>>> import numpy as np
>>> np.set_printoptions(precision=3, suppress=True, linewidth=160, sign=" ")
>>> data = np.load("arr.npy")
>>> data
array([[-0.636,  0.545,  0.545],
       [ 0.545,  0.818, -0.182],
       [ 0.545, -0.182,  0.818]])
>>> # symmetric, so the eigenvalues are real
>>> x = np.array([0, 0, 1])
>>> target = data @ x
>>> target
array([ 0.545, -0.182,  0.818])
>>> np.linalg.solve(data, target)
array([-0.,  0.,  1.])
>>> np.linalg.solve(data, target + data[:, 2])
array([-0.,  0.,  2.])
>>> np.linalg.solve(data.T, data[2])
array([-0.,  0.,  1.])
>>> np.round(np.linalg.solve(data, data[:, 0]), 3) + 0
array([ 1.,  0.,  0.])
>>> feats = np.array([[1, 0, 0, 0], [0, 2, 0, 0], [0, 0, 0, 0], [0, 0, 0, 2]])
>>> # splits into 4 blocks
>>> evals, V = np.linalg.eigh(feats)
>>> x = np.array([6, 7, 8, 0])
>>> np.round(x @ feats @ x / (x @ x), 3), evals[0], evals[-1]
(np.float64(0.899), np.float64(0.0), np.float64(2.0))
>>> np.abs(feats).sum(axis=1).max(), np.abs(evals).max()
(np.int64(2), np.float64(2.0))
>>> V * np.abs(evals) @ V.T
array([[ 1.,  0.,  0.,  0.],
       [ 0.,  2.,  0.,  0.],
       [ 0.,  0.,  0.,  0.],
       [ 0.,  0.,  0.,  2.]])
>>> Uu, sig, VT = np.linalg.svd(feats)
>>> V = VT[:(sig > 1e-8).sum()]
>>> rng = np.random.default_rng(645320)
>>> x = feats[1] + 5 * feats[0] + rng.integers(2) * np.eye(4)[0]
>>> x
array([ 6.,  2.,  0.,  0.])
>>> np.allclose(V.T @ V @ x, x)
True
>>> np.linalg.matrix_rank(np.vstack([feats, x]))
np.int64(3)
>>> np.linalg.lstsq(feats[:-1].T, feats[-1])[2]
np.int32(2)
>>> r = np.linalg.matrix_rank(feats)
>>> r
np.int64(3)
>>> ns = np.linalg.svd(feats)[2][r:].T
>>> ns @ ns.T
array([[ 0.,  0.,  0.,  0.],
       [ 0.,  0.,  0.,  0.],
       [ 0.,  0.,  1.,  0.],
       [ 0.,  0.,  0.,  0.]])
>>> np.allclose(feats @ ns, 0)
True
>>> np.linalg.matrix_rank(feats.T @ feats), np.linalg.matrix_rank(feats @ feats.T)
(np.int64(3), np.int64(3))
>>> [int(np.linalg.matrix_rank(feats[:, :j + 1])) for j in range(4)]
[1, 2, 2, 3]
>>> ns[:, 0] / ns[np.abs(ns[:, 0]).round(6).argmax(), 0]
array([ 0.,  0.,  1.,  0.])
>>> np.linalg.matrix_rank(feats, rtol=0.1)
np.int64(3)
>>> [round(float(x), 3) for x in np.linalg.svd(feats, compute_uv=False)[:3]]
[2.0, 2.0, 1.0]
>>> mat = np.loadtxt("x.csv", delimiter=",")
>>> mat
array([[ -7.974,   0.213,  -1.603],
       [ -9.099,   1.213,  -3.092],
       [ -9.382,  -2.055,  -2.169],
       [ -7.767,  -0.673,  -4.065],
       [ -6.612,   0.144,  -4.524],
       [ -8.269,   1.7  ,  -2.956],
       [ -9.853,   0.746,  -3.539],
       [ -9.01 ,   0.074,  -3.467],
       [-10.188,   2.185,  -1.112],
       [ -7.169,   0.013,  -4.124],
       [ -9.086,  -1.196,  -3.868],
       [ -6.801,   1.019,  -2.191],
       [-11.039,  -0.747,  -3.751],
       [ -9.357,  -0.831,  -2.069],
       [ -9.447,  -0.712,  -2.069],
       [-10.59 ,  -0.643,  -3.362],
       [-10.177,   0.654,  -3.404],
       [ -9.087,   1.61 ,  -3.018],
       [ -9.445,  -0.364,  -4.026],
       [-10.985,   0.352,  -3.532],
       [ -8.49 ,   1.899,  -3.178],
       [ -9.809,   0.322,  -3.279],
       [-10.2  ,  -1.786,  -3.616],
       [ -9.   ,   1.014,  -4.806],
       [-10.937,  -0.974,  -2.94 ]])
>>> Ac = mat - mat.mean(axis=0)
>>> Uu, sig, VT = np.linalg.svd(Ac, full_matrices=False)
>>> np.round((sig ** 2).sum() ** 2 / (sig ** 4).sum(), 3)
np.float64(2.673)
>>> np.abs(VT[-1])
array([ 0.267,  0.372,  0.889])
>>> np.abs(VT[0]).argmax()
np.int64(0)
